% ipython --no-banner

In [1]: import numpy as np

In [2]: from numpy import linalg as LA

In [3]: np.set_printoptions(precision=2, suppress=True, linewidth=160)

In [4]: rnd = lambda a: np.round(a, 2) + 0

In [5]: data = np.loadtxt("a.csv", delimiter=",")

In [6]: data
Out[6]: 
array([[  0.9 ,  -2.61,   1.88],
       [ -1.79,  13.56,  -1.95],
       [ -1.4 ,   8.57,  -4.29],
       [  1.72, -11.22,   0.43],
       [ -1.64,  10.32,  -0.1 ],
       [ -0.02,   0.48,   1.08],
       [ -0.45,  -0.1 ,   1.56],
       [ -1.01,   5.54,   1.31],
       [  2.13, -12.29,  -0.84],
       [ -2.8 ,  12.44,  -2.55],
       [  2.32, -13.29,   2.9 ],
       [  1.53,  -8.35,   0.71],
       [ -0.58,   3.63,   1.75],
       [ -0.57,  -0.72,  -2.67],
       [ -2.11,   9.21,  -2.87],
       [  2.14, -10.13,   1.31],
       [ -0.29,  -1.42,  -0.44],
       [ -2.14,   8.5 ,  -4.15],
       [  3.09, -12.07,   3.83],
       [ -1.91,   9.52,  -1.8 ],
       [ -3.49,  17.74,  -3.23],
       [ -0.08,   3.07,   4.13],
       [  0.93,  -2.4 ,  -0.13],
       [ -0.65,   8.16,   2.36],
       [ -0.65,   4.35,   0.36],
       [  0.7 ,  -5.19,   1.45],
       [  5.25, -21.38,   2.41]])

In [7]: gram = np.cov(data, rowvar=False)

In [8]: rnd(np.polyfit(data[:, 0], data[:, 2], 1))
Out[8]: array([0.78, 0.12])

In [9]: np.median(data, axis=0)
Out[9]: array([-0.45,  0.48,  0.43])

In [10]: rnd(np.corrcoef(data[:, 0], data[:, 2])[0, 1])
Out[10]: np.float64(0.66)

In [11]: np.argwhere(np.triu(np.abs(np.corrcoef(data.T)) > 0.8, 1))
Out[11]: array([[0, 1]])

In [12]: gram.shape
Out[12]: (3, 3)

In [13]: rnd(LA.eigvalsh(gram)[::-1])
Out[13]: array([101.18,   3.64,   0.17])

In [14]: np.argsort(-data.std(axis=0).round(6), kind="stable")
Out[14]: array([1, 2, 0])

In [15]: x0 = np.array([-5, 4, 7])

In [16]: target = data @ x0

In [17]: rnd(LA.lstsq(data, target)[0])
Out[17]: array([-5.,  4.,  7.])

In [18]: rnd(LA.solve(data.T @ data, data.T @ target))
Out[18]: array([-5.,  4.,  7.])

In [19]: rng = np.random.default_rng(531)

In [20]: target = target + 0.02 * rng.normal(size=27)

In [21]: rnd(target)
Out[21]: 
array([ -1.82,  49.56,  11.28, -50.46,  48.76,   9.58,  12.78,  36.38, -65.67,  45.92, -44.43, -36.06,  29.66, -18.7 ,  27.29, -41.99,  -7.28,  15.64, -36.99,
        35.06,  65.78,  41.59, -15.16,  52.38,  23.18, -14.12, -94.91])

In [22]: beta, *_ = LA.lstsq(data, target)

In [23]: rnd(LA.norm(target - data @ beta))
Out[23]: np.float64(0.12)

In [24]: [round(float(LA.norm(LA.solve(data.T @ data + lam * np.eye(3), data.T @ target))), 2) for lam in (0, 1, 10, 100)]
Out[24]: [9.49, 8.98, 7.6, 5.07]

In [25]: rnd(beta)
Out[25]: array([-5.01,  4.  ,  7.  ])

In [26]: beta.round()
Out[26]: array([-5.,  4.,  7.])

In [27]: u = np.array([5, -2, -3]) + 0.5

In [28]: K = np.outer(u, u) / (u @ u)

In [29]: rnd(K)
Out[29]: 
array([[ 0.78, -0.21, -0.35],
       [-0.21,  0.06,  0.1 ],
       [-0.35,  0.1 ,  0.16]])

In [30]: x0 = np.array([0, -1, 0])

In [31]: np.trace(K)
Out[31]: np.float64(1.0)

In [32]: rnd((x0 - K @ x0) @ (K @ x0))
Out[32]: np.float64(0.0)

In [33]: rnd(K @ x0)
Out[33]: array([ 0.21, -0.06, -0.1 ])

In [34]: rnd(LA.eigvalsh(2 * K - np.eye(3)))
Out[34]: array([-1., -1.,  1.])

In [35]: rnd(K @ K @ x0)
Out[35]: array([ 0.21, -0.06, -0.1 ])

In [36]: w, V = LA.eigh(K)

In [37]: x0 = np.array([0, 2, 1])

In [38]: rnd(np.abs(K).sum(axis=1).max()), np.abs(w).max()
Out[38]: (np.float64(1.35), np.float64(1.0))

In [39]: rnd(V * np.abs(w) @ V.T)
Out[39]: 
array([[ 0.78, -0.21, -0.35],
       [-0.21,  0.06,  0.1 ],
       [-0.35,  0.1 ,  0.16]])

In [40]: rnd(LA.eigvalsh(K[1:, 1:]))
Out[40]: array([0.  , 0.22])

In [41]: rnd(x0 @ K @ x0 / (x0 @ x0)), rnd(w[0]), w[-1]
Out[41]: (np.float64(0.16), np.float64(0.0), np.float64(1.0))

In [42]: x0 = np.array([1, 0, 3])

In [43]: a = np.maximum(K @ x0, 0)

In [44]: rnd(a)
Out[44]: array([0.  , 0.08, 0.13])

In [45]: rnd(np.tanh(K @ x0))
Out[45]: array([-0.28,  0.08,  0.13])

In [46]: rnd(LA.norm(K, 2) / LA.norm(K))
Out[46]: np.float64(1.0)

In [47]: LA.matrix_rank(K, rtol=0.1)
Out[47]: np.int64(1)

In [48]: [round(float(x), 2) for x in LA.svd(K, compute_uv=False)[:3]]
Out[48]: [1.0, 0.0, 0.0]

In [49]: x0 = np.array([2, 7, 5])

In [50]: rnd(K * x0)
Out[50]: 
array([[ 1.56, -1.49, -1.77],
       [-0.43,  0.41,  0.48],
       [-0.71,  0.68,  0.81]])

In [51]: np.sign((K @ x0).round(6))
Out[51]: array([-1.,  1.,  1.])

In [52]: rnd(K @ x0)
Out[52]: array([-1.7 ,  0.46,  0.77])

In [53]: rnd(K @ (2 * x0))
Out[53]: array([-3.41,  0.93,  1.55])

In [54]: rnd((K * x0).sum(axis=1))
Out[54]: array([-1.7 ,  0.46,  0.77])

In [55]: M = np.load("layer13.npy")

In [56]: rnd(M)
Out[56]: 
array([[-0.61, -0.39,  0.59,  0.36],
       [-0.25, -0.14,  0.23, -0.93],
       [-0.64,  0.74, -0.19,  0.02],
       [-0.39, -0.53, -0.75,  0.  ]])

In [57]: out = M + rng.integers(-2, 3, (4, 3)) @ rng.integers(-2, 3, (3, 4))

In [58]: rnd(out)
Out[58]: 
array([[-4.61, -1.39,  1.59,  3.36],
       [-0.25,  5.86,  7.23, -3.93],
       [-0.64, -5.26, -7.19,  3.02],
       [ 3.61,  3.47,  2.25, -5.  ]])

In [59]: out - M
Out[59]: 
array([[-4., -1.,  1.,  3.],
       [ 0.,  6.,  7., -3.],
       [ 0., -6., -7.,  3.],
       [ 4.,  4.,  3., -5.]])

In [60]: LA.matrix_rank(out - M, tol=1e-8)
Out[60]: np.int64(3)

In [61]: rnd(LA.svd(out - M, compute_uv=False))
Out[61]: array([15.31,  6.81,  0.32,  0.  ])

In [62]: C = np.array([[7, 2, 4], [1, 9, 1], [6, 9, 8]])

In [63]: E = (rng.random((22, 3)) < 0.25) @ C

In [64]: E
Out[64]: 
array([[13, 11, 12],
       [ 8, 11,  5],
       [13, 11, 12],
       [ 1,  9,  1],
       [ 0,  0,  0],
       [ 6,  9,  8],
       [ 0,  0,  0],
       [ 1,  9,  1],
       [ 0,  0,  0],
       [ 7,  2,  4],
       [ 6,  9,  8],
       [ 6,  9,  8],
       [ 0,  0,  0],
       [ 0,  0,  0],
       [ 0,  0,  0],
       [ 0,  0,  0],
       [13, 11, 12],
       [ 0,  0,  0],
       [ 0,  0,  0],
       [ 0,  0,  0],
       [ 7, 18,  9],
       [ 7,  2,  4]])

In [65]: # rows 0 and 2 are equal

In [66]: Ac = E - E.mean(axis=0)

In [67]: U, sv, vt = LA.svd(Ac, full_matrices=False)

In [68]: rnd((sv ** 2).sum() ** 2 / (sv ** 4).sum())
Out[68]: np.float64(1.27)

In [69]: rnd(vt[0] * np.sign(vt[0, np.abs(vt[0]).argmax()]))
Out[69]: array([0.55, 0.64, 0.55])

In [70]: LA.matrix_rank(Ac)
Out[70]: np.int64(3)

In [71]: rnd(np.abs(vt[-1]))
Out[71]: array([0.61, 0.14, 0.78])

In [72]: (np.sign(U[:, 0]) == np.sign(U[0, 0])).astype(int)
Out[72]: array([1, 1, 1, 0, 0, 1, 0, 0, 0, 0, 1, 1, 0, 0, 0, 0, 1, 0, 0, 0, 1, 0])

In [73]: rnd(Ac.mean(axis=0))
Out[73]: array([0., 0., 0.])

In [74]: np.abs(vt[0]).argmax()
Out[74]: np.int64(1)

In [75]: np.abs(U[:, 0]).argmax()
Out[75]: np.int64(0)

In [76]: X = np.load("mat.npy")

In [77]: X
Out[77]: 
array([[0, 0, 0, 0],
       [0, 0, 0, 1],
       [0, 0, 0, 1],
       [0, 1, 1, 0]])

In [78]: LA.cond(X) > 100
Out[78]: np.True_

In [79]: [round(float(x), 2) for x in LA.svd(X, compute_uv=False)[:3]]
Out[79]: [1.41, 1.41, 0.0]

In [80]: LA.matrix_rank(X, rtol=0.1)
Out[80]: np.int64(2)

In [81]: np.argsort(-LA.norm(X, axis=0).round(6), kind="stable")[:3]
Out[81]: array([3, 1, 2])

In [82]: rnd(np.sort(LA.eigvals(X).real))
Out[82]: array([-1.41,  0.  ,  0.  ,  1.41])

In [83]: (X != 0).astype(int)
Out[83]: 
array([[0, 0, 0, 0],
       [0, 0, 0, 1],
       [0, 0, 0, 1],
       [0, 1, 1, 0]])

In [84]: X @ X
Out[84]: 
array([[0, 0, 0, 0],
       [0, 1, 1, 0],
       [0, 1, 1, 0],
       [0, 0, 0, 2]])

In [85]: rnd(LA.det(X))
Out[85]: np.float64(0.0)

In [86]: U, sv, vt = LA.svd(X)

In [87]: V = vt[:(sv > 1e-8).sum()]

In [88]: x0 = X[3] + 2 * X[2] + rng.integers(2) * np.eye(4)[2]

In [89]: x0
Out[89]: array([0., 1., 2., 2.])

In [90]: rnd(np.diag(V.T @ V))
Out[90]: array([0. , 0.5, 0.5, 1. ])

In [91]: np.allclose(V.T @ V @ x0, x0)
Out[91]: False

In [92]: rnd(V.T @ V)
Out[92]: 
array([[0. , 0. , 0. , 0. ],
       [0. , 0.5, 0.5, 0. ],
       [0. , 0.5, 0.5, 0. ],
       [0. , 0. , 0. , 1. ]])

In [93]: w, V = LA.eigh(X)

In [94]: x0 = np.array([3, -3, 0, -3])

In [95]: rnd(V * np.maximum(w, 0) @ V.T)
Out[95]: 
array([[0.  , 0.  , 0.  , 0.  ],
       [0.  , 0.35, 0.35, 0.5 ],
       [0.  , 0.35, 0.35, 0.5 ],
       [0.  , 0.5 , 0.5 , 0.71]])

In [96]: np.abs(X).sum(axis=1).max(), rnd(np.abs(w).max())
Out[96]: (np.int64(2), np.float64(1.41))

In [97]: rnd(x0 @ X @ x0 / (x0 @ x0)), rnd(w[0]), rnd(w[-1])
Out[97]: (np.float64(0.67), np.float64(-1.41), np.float64(1.41))

In [98]: J = np.array([[0.0, 1.0], [1.0, 0.0]])

In [99]: out = LA.inv(J)

In [100]: rnd(LA.det(J) * out)
Out[100]: 
array([[ 0., -1.],
       [-1.,  0.]])

In [101]: (np.abs(out) > 1e-9).astype(int)
Out[101]: 
array([[0, 1],
       [1, 0]])

In [102]: rnd(LA.slogdet(J)[0])
Out[102]: np.float64(-1.0)

In [103]: rnd(LA.det(J) * LA.det(out))
Out[103]: np.float64(1.0)

In [104]: rnd(LA.cond(J))
Out[104]: np.float64(1.0)

In [105]: x0 = np.array([1, 5])

In [106]: target = J @ x0

In [107]: beta, lr = np.zeros(2), 1 / LA.norm(J, 2) ** 2

In [108]: for i in range(30):
     ...:     beta -= lr * J.T @ (J @ beta - target)
     ...:     if i % 5 == 0: print(i, round(LA.norm(J @ beta - target), 2))
     ...: 
0 0.0
5 0.0
10 0.0
15 0.0
20 0.0
25 0.0

In [109]: beta
Out[109]: array([1., 5.])

In [110]: labels = rng.permutation(2)

In [111]: out = J[:, labels] * rng.choice([-1, 1], 2)

In [112]: out
Out[112]: 
array([[ 1., -0.],
       [ 0., -1.]])

In [113]: U, _, vt = LA.svd(J.T @ out)

In [114]: rnd(LA.lstsq(J, out)[0])
Out[114]: 
array([[ 0., -1.],
       [ 1.,  0.]])

In [115]: U @ vt
Out[115]: 
array([[ 0., -1.],
       [ 1.,  0.]])

In [116]: w, V = LA.eigh(J)

In [117]: rnd(np.abs(V[:, -1]))
Out[117]: array([0.71, 0.71])

In [118]: rnd(V.T @ J @ V)
Out[118]: 
array([[-1.,  0.],
       [ 0.,  1.]])

In [119]: np.abs(V[:, -1]).round(6).argmax()
Out[119]: np.int64(0)

In [120]: (w > 1e-8).sum(), (w < -1e-8).sum()
Out[120]: (np.int64(1), np.int64(1))

In [121]: rnd(LA.svd(J, compute_uv=False))
Out[121]: array([1., 1.])

In [122]: rnd(V @ np.diag(w) @ V.T)
Out[122]: 
array([[0., 1.],
       [1., 0.]])

In [123]: rnd(V.T @ V)
Out[123]: 
array([[1., 0.],
       [0., 1.]])

In [124]: np.unique(w.round(6) + 0, return_counts=True)[1]
Out[124]: array([1, 1])

In [125]: rnd(LA.eigvalsh(J + -2 * np.eye(2)))
Out[125]: array([-3., -1.])

In [126]: J - J[0]
Out[126]: 
array([[ 0.,  0.],
       [ 1., -1.]])

In [127]: LA.matrix_rank(J)
Out[127]: np.int64(2)

In [128]: np.count_nonzero(J)
Out[128]: np.int64(2)

In [129]: LA.rank(J)
AttributeError: module 'numpy.linalg' has no attribute 'rank'


In [130]: J.shape
Out[130]: (2, 2)

In [131]: J.sum(axis=0)
Out[131]: array([1., 1.])

In [132]: np.abs(J).max()
Out[132]: np.float64(1.0)

In [133]: J.mean(axis=0)
Out[133]: array([0.5, 0.5])

In [134]: feats = np.load("run2.npy")

In [135]: feats
Out[135]: 
array([[-5.97,  1.96,  4.  ],
       [-0.24,  0.13,  0.17],
       [ 2.62, -0.88, -1.76],
       [-1.67,  0.55,  1.06],
       [-1.16,  0.39,  0.78],
       [ 4.4 , -1.49, -2.96],
       [ 1.85, -0.61, -1.23],
       [-0.53,  0.17,  0.37],
       [-4.18,  1.41,  2.8 ],
       [-0.96,  0.32,  0.65],
       [ 2.49, -0.81, -1.64],
       [-7.27,  2.41,  4.84],
       [-0.6 ,  0.18,  0.39],
       [-2.43,  0.8 ,  1.6 ],
       [ 4.53, -1.51, -3.02],
       [ 0.21, -0.07, -0.14],
       [ 2.1 , -0.68, -1.37],
       [ 2.17, -0.71, -1.42],
       [ 0.27, -0.1 , -0.18],
       [ 0.84, -0.27, -0.58],
       [ 3.82, -1.23, -2.52],
       [ 1.52, -0.5 , -1.03]])

In [136]: gram = np.cov(feats, rowvar=False)

In [137]: rnd(np.median(feats, axis=0))
Out[137]: array([ 0.24, -0.08, -0.16])

In [138]: rnd(feats.std(axis=0))
Out[138]: array([3.02, 1.  , 2.01])

In [139]: rnd(np.polyfit(feats[:, 0], feats[:, 1], 1))
Out[139]: array([-0.33,  0.  ])

In [140]: round(np.log10(LA.cond(feats)))
Out[140]: 2

In [141]: [round(float(x), 2) for x in LA.svd(feats, compute_uv=False)[:3]]
Out[141]: [17.66, 0.09, 0.06]

In [142]: x0 = np.array([4, -3, -6])

In [143]: a = np.maximum(feats @ x0, 0)

In [144]: rnd(np.tanh(feats @ x0))
Out[144]: 
array([-1.  , -0.98,  1.  , -1.  , -1.  ,  1.  ,  1.  , -1.  , -1.  , -1.  ,  1.  , -1.  , -1.  , -1.  ,  1.  ,  0.96,  1.  ,  1.  ,  0.99,  1.  ,  1.  ,
        1.  ])

In [145]: rnd(np.maximum(feats @ (3 * x0), 0))
Out[145]: 
array([  0.  ,   0.  ,  71.04,   0.  ,   0.  , 119.49,  49.83,   0.  ,   0.  ,   0.  ,  66.69,   0.  ,   0.  ,   0.  , 122.31,   5.67,  55.98,  57.99,   7.38,
        22.95, 102.27,  41.28])

In [146]: t3 = np.stack([feats, -1 * feats, feats[::-1]])

In [147]: t3.sum(axis=0)
Out[147]: 
array([[ 1.52, -0.5 , -1.03],
       [ 3.82, -1.23, -2.52],
       [ 0.84, -0.27, -0.58],
       [ 0.27, -0.1 , -0.18],
       [ 2.17, -0.71, -1.42],
       [ 2.1 , -0.68, -1.37],
       [ 0.21, -0.07, -0.14],
       [ 4.53, -1.51, -3.02],
       [-2.43,  0.8 ,  1.6 ],
       [-0.6 ,  0.18,  0.39],
       [-7.27,  2.41,  4.84],
       [ 2.49, -0.81, -1.64],
       [-0.96,  0.32,  0.65],
       [-4.18,  1.41,  2.8 ],
       [-0.53,  0.17,  0.37],
       [ 1.85, -0.61, -1.23],
       [ 4.4 , -1.49, -2.96],
       [-1.16,  0.39,  0.78],
       [-1.67,  0.55,  1.06],
       [ 2.62, -0.88, -1.76],
       [-0.24,  0.13,  0.17],
       [-5.97,  1.96,  4.  ]])

In [148]: LA.matrix_rank(t3)
Out[148]: array([3, 3, 3])

In [149]: rnd(LA.norm(t3, axis=(1, 2)))
Out[149]: array([17.66, 17.66, 17.66])

In [150]: LA.matrix_rank(t3.reshape(3, -1))
Out[150]: np.int64(2)

In [151]: (t3 @ feats.T).shape
Out[151]: (3, 22, 22)
